>>> import numpy as np
>>> import numpy.linalg as la
>>> np.set_printoptions(precision=2, suppress=True, linewidth=140)
>>> basis = np.sign(np.array([[2, 0, 3, 3], [1, 3, 4, 5], [5, 2, 3, 3], [1, 1, 0, 0]]))
>>> out = (np.tril(basis, -1) + np.eye(4)) @ (np.triu(basis, 1) + np.eye(4))
>>> w = np.array([5, 3, -3, 4])
>>> data = np.rint(out * w @ la.inv(out)) + 0
>>> data
array([[  5.,   1.,  -8.,   7.],
       [  2.,   3., -14.,  14.],
       [  2.,  -1., -17.,  21.],
       [  2.,  -1., -14.,  18.]])
>>> np.einsum("ij,ji->", data, data)
np.float64(59.0)
>>> round(la.det(2 * data), 2), round(float(la.det(data)), 2)
(np.float64(-2880.0), -180.0)
>>> la.eigvals(data)
array([ 5.,  3., -3.,  4.])
>>> np.poly(data)
array([   1.,   -9.,   11.,   81., -180.])
>>> round(float(la.det(data[::-1])), 2)
-180.0
>>> np.einsum("ii->", data)
np.float64(9.0)
>>> round(la.eigvals(data).sum().real, 2)
np.float64(9.0)
>>> E = np.loadtxt("case15.csv", delimiter=",")
>>> E
array([[0.13, 0.13, 0.31],
       [0.13, 0.13, 0.31],
       [0.31, 0.31, 0.73]])
>>> r0 = np.array([1, 0])
>>> np.convolve(E[2], r0)
array([0.31, 0.31, 0.73, 0.  ])
>>> np.polyval(r0, E[2])
array([0.31, 0.31, 0.73])
>>> x = np.array([1, 2, 1])
>>> np.trace(E)
np.float64(1.0)
>>> np.round(la.eigvals(E), 2) + 0
array([1., 0., 0.])
>>> round(la.det(E[::-1]), 2)
np.float64(0.0)
>>> np.einsum("ii->", E)
np.float64(1.0)
>>> np.einsum("ij,ji->", E, E)
np.float64(1.0)
>>> round(float(la.det(E.T)), 2)
-0.0
>>> rk = la.matrix_rank(E)
>>> rk
np.int64(1)
>>> N = la.svd(E)[2][rk:].T
>>> [int(la.matrix_rank(E[:i])) for i in range(1, len(E) + 1)]
[1, 1, 1]
>>> N.shape
(3, 2)
>>> J = np.loadtxt("mat.csv", delimiter=",")
>>> J
array([[ 2.,  2.,  0.,  0.,  0.,  0.],
       [ 0.,  1.,  0.,  0.,  0.,  0.],
       [ 0.,  0.,  1., -1.,  2.,  1.],
       [ 0.,  0.,  2., -1.,  1.,  1.],
       [ 0.,  0.,  0.,  2., -1.,  2.],
       [ 0.,  0.,  0., -2., -1.,  1.]])
>>> # 2 groups of indices that never mix
>>> rng = np.random.default_rng(37)
>>> z = rng.permutation(6)
>>> z
array([3, 5, 1, 0, 4, 2])
>>> out = J[z][:, z]
>>> out
array([[-1.,  1.,  0.,  0.,  1.,  2.],
       [-2.,  1.,  0.,  0., -1.,  0.],
       [ 0.,  0.,  1.,  0.,  0.,  0.],
       [ 0.,  0.,  2.,  2.,  0.,  0.],
       [ 2.,  2.,  0.,  0., -1.,  0.],
       [-1.,  1.,  0.,  0.,  2.,  1.]])
>>> w, evecs = la.eigh(E)
>>> round(float(w.sum()), 2), np.trace(E)
(1.0, np.float64(1.0))
>>> np.abs(evecs[:, -1]).round(6).argmax()
np.int64(2)
>>> evecs @ np.diag(w) @ evecs.T
array([[0.13, 0.13, 0.31],
       [0.13, 0.13, 0.31],
       [0.31, 0.31, 0.73]])
>>> la.eigvalsh(E + 3 * np.eye(3))
array([3., 3., 4.])
>>> np.round(evecs.T @ E @ evecs, 2) + 0
array([[0., 0., 0.],
       [0., 0., 0.],
       [0., 0., 1.]])
>>> w.round(2) + 0
array([0., 0., 1.])
>>> np.round(la.eigvalsh(E @ E), 2) + 0
array([0., 0., 1.])
>>> (J != 0).astype(int)
array([[1, 1, 0, 0, 0, 0],
       [0, 1, 0, 0, 0, 0],
       [0, 0, 1, 1, 1, 1],
       [0, 0, 1, 1, 1, 1],
       [0, 0, 0, 1, 1, 1],
       [0, 0, 0, 1, 1, 1]])
>>> np.sort(la.eigvals(J).real)
array([-1.4, -1.4,  1. ,  1.4,  1.4,  2. ])
>>> np.flatnonzero(la.matrix_power((J != 0) + (J.T != 0) + np.eye(6), 6)[1])
array([0, 1])
>>> r0 = np.array([2, -4, 9])
>>> np.array([np.convolve(row, r0, "same") for row in J])
array([[ -4.,  10.,  18.,   0.,   0.,   0.],
       [  2.,  -4.,   9.,   0.,   0.,   0.],
       [  0.,   2.,  -6.,  17., -15.,  14.],
       [  0.,   4., -10.,  24., -11.,   5.],
       [  0.,   0.,   4., -10.,  26., -17.],
       [  0.,   0.,  -4.,   6., -12., -13.]])
>>> np.polyval(r0, J[5])
array([ 9.,  9.,  9., 25., 15.,  7.])
>>> z = rng.permutation(6)
>>> out = J[:, z] * rng.choice([-1, 1], 6)
>>> out
array([[ 0.,  2., -0., -0., -0., -2.],
       [ 0.,  0., -0., -0., -0., -1.],
       [-1.,  0., -1., -1., -2., -0.],
       [-1.,  0., -1., -2., -1., -0.],
       [ 2.,  0., -2., -0.,  1., -0.],
       [-2.,  0., -1., -0.,  1., -0.]])
>>> U, _, Vh = la.svd(J.T @ out)
>>> np.round(la.lstsq(J, out)[0], 2) + 0
array([[ 0.,  1.,  0.,  0.,  0.,  0.],
       [ 0.,  0.,  0.,  0.,  0., -1.],
       [ 0.,  0.,  0., -1.,  0.,  0.],
       [ 1.,  0.,  0.,  0.,  0.,  0.],
       [ 0.,  0.,  0.,  0., -1.,  0.],
       [ 0.,  0., -1.,  0.,  0.,  0.]])
>>> K = np.load("block16.npy")
>>> K
array([[ 4. ,  0.5, -0.1,  0.2, -1.4,  2.6],
       [-1. , -1.7,  0.4,  0.2,  0.4, -0.6],
       [-2. , -0.2, -0.5,  0.8, -0.7, -0.5],
       [-7.5,  1. ,  0.2,  0.5, -0.7,  0.9],
       [-5. ,  1.4, -0.3,  1.4, -1.5,  0.8]])
>>> x = np.array([-2, 0, 2, -1, 0, 3])
>>> K @ np.ones(6)
array([ 5.8, -2.3, -3.1, -5.6, -3.2])
>>> K @ x
array([-0.6,  0.8,  0.7, 17.6, 10.4])
>>> K @ np.eye(6)[4]
array([-1.4,  0.4, -0.7, -0.7, -1.5])
>>> (K @ x).argmax()
np.int64(3)
>>> theta = np.radians(120)
>>> r_ = np.eye(6)
>>> r_[2, 2] = r_[1, 1] = np.cos(theta)
>>> r_[2, 1], r_[1, 2] = -np.sin(theta), np.sin(theta)
>>> r_
array([[ 1.  ,  0.  ,  0.  ,  0.  ,  0.  ,  0.  ],
       [ 0.  , -0.5 ,  0.87,  0.  ,  0.  ,  0.  ],
       [ 0.  , -0.87, -0.5 ,  0.  ,  0.  ,  0.  ],
       [ 0.  ,  0.  ,  0.  ,  1.  ,  0.  ,  0.  ],
       [ 0.  ,  0.  ,  0.  ,  0.  ,  1.  ,  0.  ],
       [ 0.  ,  0.  ,  0.  ,  0.  ,  0.  ,  1.  ]])
>>> out = K @ r_.T
>>> np.round(la.det(r_), 2), round(float(np.trace(r_)), 2)
(np.float64(1.0), 3.0)
>>> np.abs(out - K).max(axis=0)
array([0.  , 2.9 , 1.17, 0.  , 0.  , 0.  ])
>>> out
array([[ 4.  , -0.34, -0.38,  0.2 , -1.4 ,  2.6 ],
       [-1.  ,  1.2 ,  1.27,  0.2 ,  0.4 , -0.6 ],
       [-2.  , -0.33,  0.42,  0.8 , -0.7 , -0.5 ],
       [-7.5 , -0.33, -0.97,  0.5 , -0.7 ,  0.9 ],
       [-5.  , -0.96, -1.06,  1.4 , -1.5 ,  0.8 ]])
>>> U, s, Vh = la.svd(K, full_matrices=False)
>>> np.abs(U[:, 0]).round(6).argmax()
np.int64(3)
>>> np.cumsum(s ** 2) / np.sum(s ** 2)
array([0.84, 0.96, 0.98, 1.  , 1.  ])
>>> round(np.sqrt((s ** 2).sum()), 2), round(float(la.norm(K)), 2)
(np.float64(11.23), 11.23)
>>> np.round(U.T @ K @ Vh.T, 2) + 0
array([[10.27,  0.  ,  0.  ,  0.  ,  0.  ],
       [ 0.  ,  4.  ,  0.  ,  0.  ,  0.  ],
       [ 0.  ,  0.  ,  1.54,  0.  ,  0.  ],
       [ 0.  ,  0.  ,  0.  ,  1.42,  0.  ],
       [ 0.  ,  0.  ,  0.  ,  0.  ,  0.3 ]])
>>> np.round(np.abs(Vh[0]), 2) + 0
array([0.98, 0.11, 0.  , 0.12, 0.09, 0.  ])
>>> s
array([10.27,  4.  ,  1.54,  1.42,  0.3 ])
>>> out = K + rng.integers(-2, 3, (5, 4)) @ rng.integers(-2, 3, (4, 6))
>>> out
array([[ 4. ,  2.5,  1.9, -9.8, -3.4, -5.4],
       [-2. , -9.7,  1.4,  2.2, -3.6, -1.6],
       [-1. ,  1.8,  1.5, -6.2, -2.7, -5.5],
       [-6.5, -1. ,  1.2, -1.5, -7.7,  1.9],
       [-3. , -2.6,  1.7,  7.4, -0.5,  2.8]])
>>> np.round(la.svd(out - K, compute_uv=False), 2) + 0
array([17.65, 10.99,  5.52,  3.5 ,  0.  ])
>>> np.abs(out - K).sum(axis=1)
array([24., 17., 19., 14., 17.])
>>> out - K
array([[  0.,   2.,   2., -10.,  -2.,  -8.],
       [ -1.,  -8.,   1.,   2.,  -4.,  -1.],
       [  1.,   2.,   2.,  -7.,  -2.,  -5.],
       [  1.,  -2.,   1.,  -2.,  -7.,   1.],
       [  2.,  -4.,   2.,   6.,   1.,   2.]])
>>> T = np.stack([K, -3 * K, K[::-1]])
>>> la.norm(T, axis=(1, 2))
array([11.23, 33.68, 11.23])
>>> np.einsum("bij,cij->bc", T, T)
array([[ 126.04, -378.12,  -13.63],
       [-378.12, 1134.36,   40.89],
       [ -13.63,   40.89,  126.04]])
>>> np.round(T.sum(axis=0), 2) + 0
array([[-13. ,   0.4,  -0.1,   1. ,   1.3,  -4.4],
       [ -5.5,   4.4,  -0.6,   0.1,  -1.5,   2.1],
       [  2. ,   0.2,   0.5,  -0.8,   0.7,   0.5],
       [ 14. ,  -3.7,   0. ,  -0.8,   1.8,  -2.4],
       [ 14. ,  -2.3,   0.5,  -2.6,   1.6,   1. ]])
>>> la.matrix_rank(T)
array([5, 5, 5])
